% python3 -q
>>> import numpy as np
>>> import numpy.linalg as la
>>> np.set_printoptions(precision=1, suppress=True, linewidth=140)
>>> def rd(a):
...     return np.round(a, 1) + 0
... 
>>> X = np.loadtxt("sample17.csv", delimiter=",")
>>> print(X)
[[ 1. -4. 12. -5. 12.]
 [-1. -6. 10. -7. 10.]
 [ 0. -5. 11. -6. 11.]
 [-1. -6. 10. -7. 10.]
 [-2. -7.  9. -8.  9.]]
>>> # column 4 repeats column 2
>>> rd(np.trace(la.pinv(X) @ X))
np.float64(2.0)
>>> np.abs(np.diag(la.qr(X)[1])) > 1e-9
array([ True,  True, False, False, False])
>>> la.lstsq(X[:-1].T, X[-1])[2]
np.int32(2)
>>> rd(X @ la.pinv(X) @ X)
array([[ 1., -4., 12., -5., 12.],
       [-1., -6., 10., -7., 10.],
       [ 0., -5., 11., -6., 11.],
       [-1., -6., 10., -7., 10.],
       [-2., -7.,  9., -8.,  9.]])
>>> U, sig, Vh = la.svd(X)
>>> vecs = Vh[:(sig > 1e-8).sum()]
>>> rng = np.random.default_rng(842034)
>>> x0 = X[0] + -2 * X[3] + rng.integers(2) * np.eye(5)[3]
>>> x0
array([ 3.,  8., -8., 10., -8.])
>>> print(np.allclose(vecs.T @ vecs @ x0, x0))
False
>>> rd(np.diag(vecs.T @ vecs))
array([0.2, 0.4, 0.5, 0.4, 0.5])
>>> print(np.diff(X, axis=0))
[[-2. -2. -2. -2. -2.]
 [ 1.  1.  1.  1.  1.]
 [-1. -1. -1. -1. -1.]
 [-1. -1. -1. -1. -1.]]
>>> X.mean(axis=0)
array([-0.6, -5.6, 10.4, -6.6, 10.4])
>>> np.abs(X).max()
np.float64(12.0)
>>> X - X[0]
array([[ 0.,  0.,  0.,  0.,  0.],
       [-2., -2., -2., -2., -2.],
       [-1., -1., -1., -1., -1.],
       [-2., -2., -2., -2., -2.],
       [-3., -3., -3., -3., -3.]])
>>> X.sum(axis=1)
array([16.,  6., 11.,  6.,  1.])
>>> rd(la.norm(X))
np.float64(38.5)
>>> la.rank(X)
Traceback (most recent call last):
  File "<python-input-24>", line 1, in <module>
    la.rank(X)
    ^^^^^^^
AttributeError: module 'numpy.linalg' has no attribute 'rank'
